$ python3 -q
>>> import numpy as np
>>> np.set_printoptions(suppress=True, linewidth=140)
>>> Y = np.array([[0, 0], [2, 1]])
>>> K = np.kron(np.eye(2, dtype=int), Y)
>>> K
array([[0, 0, 0, 0],
       [2, 1, 0, 0],
       [0, 0, 0, 0],
       [0, 0, 2, 1]])
>>> np.unique(K.round(6), axis=0).shape
(3, 4)
>>> np.round(np.trace(np.linalg.pinv(K) @ K), 2)
np.float64(2.0)
>>> np.linalg.lstsq(K[:-1].T, K[-1])[2]
np.int32(1)
>>> def softmax(z):
...     e = np.exp(z - z.max(axis=-1, keepdims=True))
...     return e / e.sum(axis=-1, keepdims=True)
... 
>>> np.round(softmax(K).sum(axis=1), 2)
array([1., 1., 1., 1.])
>>> softmax(K[2] + 3)
array([0.25, 0.25, 0.25, 0.25])
>>> softmax(K[2])
array([0.25, 0.25, 0.25, 0.25])
>>> scores = K @ K.T / np.sqrt(4)
>>> np.round(softmax(scores), 2)
array([[0.25, 0.25, 0.25, 0.25],
       [0.07, 0.8 , 0.07, 0.07],
       [0.25, 0.25, 0.25, 0.25],
       [0.07, 0.07, 0.07, 0.8 ]])
>>> np.round(softmax(scores + np.triu(np.full(scores.shape, -np.inf), 1)), 2)
array([[1.  , 0.  , 0.  , 0.  ],
       [0.08, 0.92, 0.  , 0.  ],
       [0.33, 0.33, 0.33, 0.  ],
       [0.07, 0.07, 0.07, 0.8 ]])
>>> m1 = np.loadtxt("data.csv", delimiter=",")
>>> m1
array([[8., 6., 0., 0.],
       [7., 3., 0., 0.],
       [0., 0., 0., 3.],
       [0., 0., 1., 3.]])
>>> # splits into 2 blocks
>>> (np.linalg.matrix_power((m1 != 0) + (m1.T != 0) + np.eye(4), 4) > 0).astype(int)
array([[1, 1, 0, 0],
       [1, 1, 0, 0],
       [0, 0, 1, 1],
       [0, 0, 1, 1]])
>>> m1 @ m1
array([[106.,  66.,   0.,   0.],
       [ 77.,  51.,   0.,   0.],
       [  0.,   0.,   3.,   9.],
       [  0.,   0.,   3.,  12.]])
>>> (m1 != 0).astype(int)
array([[1, 1, 0, 0],
       [1, 1, 0, 0],
       [0, 0, 0, 1],
       [0, 0, 1, 1]])
>>> rng = np.random.default_rng(801)
>>> labels = rng.permutation(4)
>>> labels
array([2, 1, 3, 0])
>>> Y = m1[labels][:, labels]
>>> round(np.linalg.det(Y), 2), np.round(np.linalg.det(m1[labels]), 2)
(np.float64(54.0), np.float64(54.0))
>>> np.round(np.sort(np.abs(np.linalg.eigvals(Y))), 2)
array([ 0.79,  1.45,  3.79, 12.45])
